$ python -q
>>> import numpy as np
>>> np.set_printoptions(precision=3, suppress=True, linewidth=160, sign=" ")
>>> rd = lambda a: np.round(a, 3) + 0
>>> M = np.load("dump.npy")
>>> M
array([[  1.725,  11.14 ,  -8.645,  16.857],
       [  0.812,  -0.713,  -4.167,  10.629],
       [ -5.081,   2.258,   7.441,   4.716],
       [-17.936,  16.705,  -9.108,   1.331],
       [ 14.641,  -9.636,  11.938, -16.654],
       [ -5.588,   1.54 , -12.505,  -7.202],
       [  1.173,  20.24 , -12.06 ,  -1.671],
       [  8.15 , -11.699,  -3.624,   1.1  ],
       [ -0.631,  -6.668,   7.518,   9.776],
       [ -2.691,  -7.637,  -1.794,  14.777],
       [-14.869, -13.193,  10.754,  -7.459],
       [ -6.77 ,   4.123,   4.13 ,   1.763],
       [-10.529,  -0.646,   3.635,   6.493],
       [ -1.454,  -0.301, -18.157,   7.391],
       [  7.25 ,   1.535,  -5.537,  -2.926]])
>>> vec = np.array([-5, 3, 4, 3])
>>> rhs = M @ vec
>>> rd(np.linalg.solve(M.T @ M, M.T @ rhs))
array([-5.,  3.,  4.,  3.])
>>> rd(np.linalg.pinv(M) @ M)
array([[ 1.,  0.,  0.,  0.],
       [ 0.,  1.,  0.,  0.],
       [ 0.,  0.,  1.,  0.],
       [ 0.,  0.,  0.,  1.]])
>>> rng = np.random.default_rng(72)
>>> rhs = rhs + 0.05 * rng.normal(size=15)
>>> rd(rhs)
array([  40.736,    9.019,   76.12 ,  107.272, -104.393,  -39.114,    1.652,  -86.987,   42.567,   27.721,   55.375,   67.969,   84.75 ,  -44.05 ,  -62.575])
>>> b, *_ = np.linalg.lstsq(M, rhs)
>>> rd(M.T @ (rhs - M @ b))
array([ 0.,  0.,  0.,  0.])
>>> rd(b)
array([-4.999,  2.999,  3.999,  3.002])
>>> rd(np.linalg.norm(rhs - M @ b))
np.float64(0.154)
>>> K = np.loadtxt("case17.csv", delimiter=",")
>>> K
array([[-1.7  , -1.1  , -1.3  ,  0.3  ],
       [ 0.5  ,  0.3  ,  0.1  ,  1.6  ],
       [-1.939,  0.913, -0.235, -0.105],
       [-2.3  ,  1.2  , -0.5  ,  0.   ]])
>>> Uu, s, VT = np.linalg.svd(K)
>>> np.argmax(s[:-1] / (s[1:] + 1e-6)) + 1
np.int64(3)
>>> Y = Uu[:, :3] @ np.diag(s[:3]) @ VT[:3]
>>> np.linalg.matrix_rank(K, rtol=0.05)
np.int64(3)
>>> rd(np.linalg.norm(K - Y) / np.linalg.norm(K))
np.float64(0.031)
>>> z = rng.permutation(4)
>>> z
array([ 1,  3,  2,  0])
>>> Y = K[z][:, z]
>>> rd(np.sort(np.abs(np.linalg.eigvals(Y))))
array([ 0.234,  1.851,  1.948,  1.948])
>>> rd(np.linalg.det(Y)), rd(np.linalg.det(K[z]))
(np.float64(1.643), np.float64(1.643))
>>> Y
array([[ 0.3  ,  1.6  ,  0.1  ,  0.5  ],
       [ 1.2  ,  0.   , -0.5  , -2.3  ],
       [ 0.913, -0.105, -0.235, -1.939],
       [-1.1  ,  0.3  , -1.3  , -1.7  ]])
>>> Y = K + rng.integers(-2, 3, (4, 3)) @ rng.integers(-2, 3, (3, 4))
>>> rd(Y)
array([[-4.7  ,  0.9  , -1.3  ,  2.3  ],
       [-1.5  ,  0.3  ,  2.1  ,  0.6  ],
       [-1.939, -1.087,  3.765, -6.105],
       [ 3.7  , -4.8  , -2.5  ,  5.   ]])
>>> np.linalg.matrix_rank(Y - K, tol=1e-8)
np.int64(3)
>>> rd(np.linalg.svd(Y - K, compute_uv=False))
array([ 10.956,   7.54 ,   2.473,   0.   ])
>>> vec = np.array([-5, -3, 0, -4])
>>> rhs = Y @ vec
>>> rd(rhs)
array([ 11.6  ,   4.2  ,  37.376, -24.1  ])
>>> rd(np.linalg.solve(Y, 3 * rhs))
array([-15.,  -9.,   0., -12.])
>>> u = np.array([-3, 3, 1])
>>> v = np.array([-3, 2, 3])
>>> data = u[:, None] + v[None, :]
>>> data
array([[-6, -1,  0],
       [ 0,  5,  6],
       [-2,  3,  4]])
>>> Y = np.c_[M[:, :2] @ np.array([[-5, 0], [9, 5]]), np.array([-1, -3, 3, -3, 3, 2, 3, 0, 0, 3, 2, 2, 3, 2, 0])]
>>> rd(Y)
array([[  91.635,   55.7  ,   -1.   ],
       [ -10.477,   -3.565,   -3.   ],
       [  45.727,   11.29 ,    3.   ],
       [ 240.025,   83.525,   -3.   ],
       [-159.929,  -48.18 ,    3.   ],
       [  41.8  ,    7.7  ,    2.   ],
       [ 176.295,  101.2  ,    3.   ],
       [-146.041,  -58.495,    0.   ],
       [ -56.857,  -33.34 ,    0.   ],
       [ -55.278,  -38.185,    3.   ],
       [ -44.392,  -65.965,    2.   ],
       [  70.957,   20.615,    2.   ],
       [  46.831,   -3.23 ,    3.   ],
       [   4.561,   -1.505,    2.   ],
       [ -22.435,    7.675,    0.   ]])
>>> rd(np.linalg.norm(np.linalg.qr(M)[0].T @ Y, axis=0) ** 2 / ((Y ** 2).sum(axis=0) + 1e-12))
array([ 1.   ,  1.   ,  0.059])
>>> np.linalg.matrix_rank(np.c_[M, Y])
np.int64(5)
>>> np.linalg.matrix_rank(Y)
np.int64(3)
>>> Uu, s, VT = np.linalg.svd(data)
>>> vecs = VT[:(s > 1e-8).sum()]
>>> vec = data[2] + -3 * data[1] + rng.integers(2) * np.eye(3)[0]
>>> vec
array([ -2., -12., -14.])
>>> rd(vecs.T @ vecs)
array([[ 0.984,  0.097, -0.081],
       [ 0.097,  0.419,  0.484],
       [-0.081,  0.484,  0.597]])
>>> z = rng.permutation(3)
>>> z
array([ 2,  0,  1])
>>> Y = data[z][:, z]
>>> Y
array([[ 4, -2,  3],
       [ 0, -6, -1],
       [ 6,  0,  5]])
>>> rd(np.sort(np.abs(np.linalg.eigvals(Y))))
array([ 0.   ,  5.865,  8.865])
>>> Y = data[0, 0] * data[1:] - np.outer(data[1:, 0], data[0])
>>> Y
array([[  0, -30, -36],
       [  0, -20, -24]])
>>> rd(data[:, 0] / data[0, 0])
array([ 1.   ,  0.   ,  0.333])
>>> mat = np.loadtxt("w.csv", delimiter=",")
>>> mat
array([[ 0.,  1.,  1.],
       [ 1.,  0.,  1.],
       [ 1.,  1.,  0.]])
>>> np.all(np.linalg.eigvalsh(mat) > 0)
np.False_
>>> np.argwhere(np.triu(mat))
array([[ 0,  1],
       [ 0,  2],
       [ 1,  2]])
>>> mat @ mat
array([[ 2.,  1.,  1.],
       [ 1.,  2.,  1.],
       [ 1.,  1.,  2.]])
>>> np.trace(mat @ mat @ mat) // 6
np.float64(1.0)
>>> L = np.diag(mat.sum(axis=1)) - mat
>>> round(np.linalg.det(L[1:, 1:]))
3
>>> L
array([[ 2., -1., -1.],
       [-1.,  2., -1.],
       [-1., -1.,  2.]])
>>> rd(np.linalg.eigvalsh(L))
array([ 0.,  3.,  3.])
>>> Uu, s, VT = np.linalg.svd(mat, full_matrices=False)
>>> np.abs(Uu[:, 0]).round(6).argmax()
np.int64(0)
>>> rd(VT @ VT.T)
array([[ 1.,  0.,  0.],
       [ 0.,  1.,  0.],
       [ 0.,  0.,  1.]])
>>> rd(np.cumsum(s ** 2) / np.sum(s ** 2))
array([ 0.667,  0.833,  1.   ])
>>> rd(Uu.T @ Uu)
array([[ 1.,  0.,  0.],
       [ 0.,  1.,  0.],
       [ 0.,  0.,  1.]])
>>> rd(s / s[0])
array([ 1. ,  0.5,  0.5])
>>> J = np.arange(20).reshape(4, 5) + -3
>>> J
array([[-3, -2, -1,  0,  1],
       [ 2,  3,  4,  5,  6],
       [ 7,  8,  9, 10, 11],
       [12, 13, 14, 15, 16]])
>>> def softmax(z):
...     e = np.exp(z - z.max(axis=-1, keepdims=True))
...     return e / e.sum(axis=-1, keepdims=True)
... 
>>> rd(softmax(J[0] + -2))
array([ 0.012,  0.032,  0.086,  0.234,  0.636])
>>> rd(softmax(J[0]))
array([ 0.012,  0.032,  0.086,  0.234,  0.636])
>>> S = J @ J.T / np.sqrt(5)
>>> softmax(S).round(6).argmax(axis=1)
array([ 0,  3,  3,  3])
>>> rk = np.linalg.matrix_rank(J)
>>> rk
np.int64(2)
>>> N = np.linalg.svd(J)[2][rk:].T
>>> np.linalg.matrix_rank(J.T @ J), np.linalg.matrix_rank(J @ J.T)
(np.int64(2), np.int64(2))
>>> N.shape
(5, 3)
>>> rd(J @ N)
array([[ 0.,  0.,  0.],
       [ 0.,  0.,  0.],
       [ 0.,  0.,  0.],
       [ 0.,  0.,  0.]])
>>> [int(np.linalg.matrix_rank(np.delete(J, i, axis=0))) for i in range(4)]
[2, 2, 2, 2]
>>> np.allclose(J @ N, 0)
True
>>> A = np.load("mat.npy")
>>> A
array([[ 1, -1, -1],
       [-1,  1, -1],
       [-1, -1,  1]])
>>> evals, vecs = np.linalg.eigh(A)
>>> vec = np.array([0, 4, 3])
>>> np.abs(A).sum(axis=1).max(), rd(np.abs(evals).max())
(np.int64(3), np.float64(2.0))
>>> vec @ A @ vec
np.int64(1)
>>> rd(vecs * np.maximum(evals, 0) @ vecs.T)
array([[ 1.333, -0.667, -0.667],
       [-0.667,  1.333, -0.667],
       [-0.667, -0.667,  1.333]])
>>> rd(np.linalg.eigvalsh(A[1:, 1:]))
array([ 0.,  2.])
>>> evals, vecs = np.linalg.eig(A)
>>> rd(np.prod(evals))
np.float64(-4.0)
>>> rd(np.sort(np.linalg.eigvals(np.linalg.inv(A))))
array([-1. ,  0.5,  0.5])
>>> rd(np.sort(np.linalg.eigvals(A @ A)))
array([ 1.,  4.,  4.])
>>> W0 = np.array([[-2, -2, -2, -2],
...     [-2, -4, -4, -4],
...     [-2, -4, -6, -6],
...     [-2, -4, -6, -8]])
>>> vec = np.array([5, 5, 1, 4])
>>> rhs = W0 @ vec
>>> rhs
array([-30, -50, -60, -68])
>>> rd(np.linalg.solve(W0.T, W0[2]))
array([ 0.,  0.,  1.,  0.])
>>> rd(np.linalg.solve(W0, rhs + W0[:, 1]))
array([ 5.,  6.,  1.,  4.])
>>> rd(np.linalg.solve(W0, 3 * rhs))
array([ 15.,  15.,   3.,  12.])
